$ python3 -q
>>> import numpy as np
>>> import numpy.linalg as la
>>> np.set_printoptions(precision=2, suppress=True, linewidth=120, sign=" ")
>>> sv = 10 * 0.7 ** np.arange(4)
>>> rng = np.random.default_rng(404963)
>>> X = rng.normal(size=(26, 4)) * rng.permutation(sv)
>>> X.round(2) + 0
array([[  6.87,  12.3 ,   2.02,   7.07],
       [  1.69,   9.45,   7.27,   3.94],
       [ -0.2 , -13.83,   1.76,   7.72],
       [ -1.57,  -9.9 ,   3.56,  14.19],
       [  7.45,  -3.89,   1.21,   4.04],
       [  2.25,   0.66,  -2.45,   0.  ],
       [  4.57,  -7.94,   0.59,   1.73],
       [ -7.61,  -5.34,   2.4 ,  13.8 ],
       [ -8.  , -11.27,   1.66,   9.68],
       [  1.37,  -2.36,  -4.45, -10.14],
       [  4.05,  -4.71,  -2.84, -18.19],
       [ -0.44,  -8.53,   3.2 ,   3.44],
       [ -2.72, -12.51,   6.27,  -5.56],
       [ -4.  ,  10.25,  -1.36,   8.34],
       [  0.56,   6.43,  -1.58,   5.68],
       [  2.74, -14.97,  -1.15,   1.95],
       [ -4.52,  16.11,  -1.99, -11.59],
       [ -3.02,  17.38,  -0.63,   4.86],
       [-10.09,   0.53,  -1.17,   2.17],
       [  1.96,   4.62,  -2.4 ,   2.33],
       [  3.29,  20.11,  -1.83,   4.43],
       [  1.08,  23.65,   0.95,   3.71],
       [  0.44,   0.14,   0.3 ,   3.88],
       [  5.99,   4.39,   2.11,  -6.58],
       [  5.19,   4.77,  -4.52,  12.04],
       [  6.05,  -4.56,  -9.3 ,  -4.24]])
>>> x0 = np.array([-2, -1, -1, 4])
>>> y = X @ x0
>>> la.lstsq(X, y)[0]
array([-2., -1., -1.,  4.])
>>> np.round(la.pinv(X) @ X, 2) + 0
array([[ 1.,  0.,  0.,  0.],
       [ 0.,  1.,  0.,  0.],
       [ 0.,  0.,  1.,  0.],
       [ 0.,  0.,  0.,  1.]])
>>> y = y + 0.3 * rng.normal(size=26)
>>> y
array([ -0.02,  -4.45,  43.43,  66.43,   3.79,  -2.98,   5.05,  73.01,  64.38, -36.43, -73.32,  19.73, -10.59,  32.89,
        16.  ,  18.4 , -51.8 ,   8.7 ,  29.43,   2.77,  -7.12, -12.1 ,  14.24, -45.07,  37.75, -15.52])
>>> coef, *_ = la.lstsq(X, y)
>>> coef
array([-2.01, -1.  , -1.  ,  4.  ])
>>> np.round(X.T @ (y - X @ coef), 2) + 0
array([ 0.,  0.,  0.,  0.])
>>> [round(float(la.norm(la.solve(X.T @ X + lam * np.eye(4), X.T @ y))), 2) for lam in (0, 1, 10, 100)]
[4.69, 4.69, 4.64, 4.26]
>>> cen = (X - X.mean(axis=0)) / X.std(axis=0)
>>> np.argwhere(np.abs(cen) > 2)
array([[  1,   2],
       [ 10,   3],
       [ 18,   0],
       [ 21,   1],
       [ 25,   2]])
>>> cen.std(axis=0)
array([ 1.,  1.,  1.,  1.])
>>> coef = la.lstsq(np.delete(cen, 1, axis=1), cen[:, 1])[0]
>>> np.round(1 - np.var(cen[:, 1] - np.delete(cen, 1, axis=1) @ coef), 2)
np.float64(0.02)
>>> np.abs(coef).argmax()
np.int64(1)
>>> Z = X[[9, 24]].astype(float)
>>> for _ in range(5):
...     z = la.norm(X[:, None] - Z, axis=-1).argmin(axis=1)
...     Z = np.array([X[z == j].mean(axis=0) for j in range(2)])
... 
>>> z
array([ 1,  1,  0,  0,  0,  0,  0,  0,  0,  0,  0,  0,  0,  1,  1,  0,  1,  1,  1,  1,  1,  1,  0,  0,  1,  0])
>>> Z
array([[ 0.96, -6.31,  0.19,  1.05],
       [-0.09, 11.42, -0.48,  3.91]])
>>> Z[1] - Z[0]
array([-1.05, 17.73, -0.67,  2.86])
>>> np.bincount(z)
array([ 15,  11])
>>> other = X + rng.integers(-2, 3, (26, 2)) @ rng.integers(-2, 3, (2, 4))
>>> other.round(2) + 0
array([[  4.87,  11.3 ,   3.02,   7.07],
       [  3.69,   9.45,   6.27,   3.94],
       [ -0.2 , -13.83,   1.76,   7.72],
       [ -1.57, -10.9 ,   3.56,  14.19],
       [  5.45,  -6.89,   2.21,   4.04],
       [  4.25,   0.66,  -3.45,   0.  ],
       [  2.57,  -6.94,   1.59,   1.73],
       [ -7.61,  -7.34,   2.4 ,  13.8 ],
       [ -6.  ,  -9.27,   0.66,   9.68],
       [  3.37,  -0.36,  -5.45, -10.14],
       [  6.05,  -3.71,  -3.84, -18.19],
       [ -0.44,  -9.53,   3.2 ,   3.44],
       [  1.28,  -9.51,   4.27,  -5.56],
       [  0.  ,  14.25,  -3.36,   8.34],
       [  2.56,   5.43,  -2.58,   5.68],
       [  2.74, -14.97,  -1.15,   1.95],
       [ -6.52,  13.11,  -0.99, -11.59],
       [  0.98,  19.38,  -2.63,   4.86],
       [-14.09,  -2.47,   0.83,   2.17],
       [  3.96,   7.62,  -3.4 ,   2.33],
       [  3.29,  22.11,  -1.83,   4.43],
       [ -2.92,  19.65,   2.95,   3.71],
       [  4.44,   1.14,  -1.7 ,   3.88],
       [  7.99,   3.39,   1.11,  -6.58],
       [  3.19,   2.77,  -3.52,  12.04],
       [  6.05,  -5.56,  -9.3 ,  -4.24]])
>>> np.abs(other - X).sum(axis=1)
array([  4.,   3.,   0.,   1.,   6.,   3.,   4.,   2.,   5.,   5.,   4.,   1.,   9.,  10.,   4.,   0.,   6.,   8.,
         9.,   6.,   2.,  10.,   7.,   4.,   5.,   1.])
>>> other - X
array([[-2., -1.,  1.,  0.],
       [ 2.,  0., -1.,  0.],
       [ 0.,  0.,  0.,  0.],
       [ 0., -1.,  0.,  0.],
       [-2., -3.,  1.,  0.],
       [ 2.,  0., -1.,  0.],
       [-2.,  1.,  1.,  0.],
       [ 0., -2.,  0.,  0.],
       [ 2.,  2., -1.,  0.],
       [ 2.,  2., -1.,  0.],
       [ 2.,  1., -1.,  0.],
       [ 0., -1.,  0.,  0.],
       [ 4.,  3., -2.,  0.],
       [ 4.,  4., -2.,  0.],
       [ 2., -1., -1.,  0.],
       [ 0.,  0.,  0.,  0.],
       [-2., -3.,  1.,  0.],
       [ 4.,  2., -2.,  0.],
       [-4., -3.,  2.,  0.],
       [ 2.,  3., -1.,  0.],
       [ 0.,  2.,  0.,  0.],
       [-4., -4.,  2.,  0.],
       [ 4.,  1., -2.,  0.],
       [ 2., -1., -1.,  0.],
       [-2., -2.,  1.,  0.],
       [ 0., -1.,  0.,  0.]])
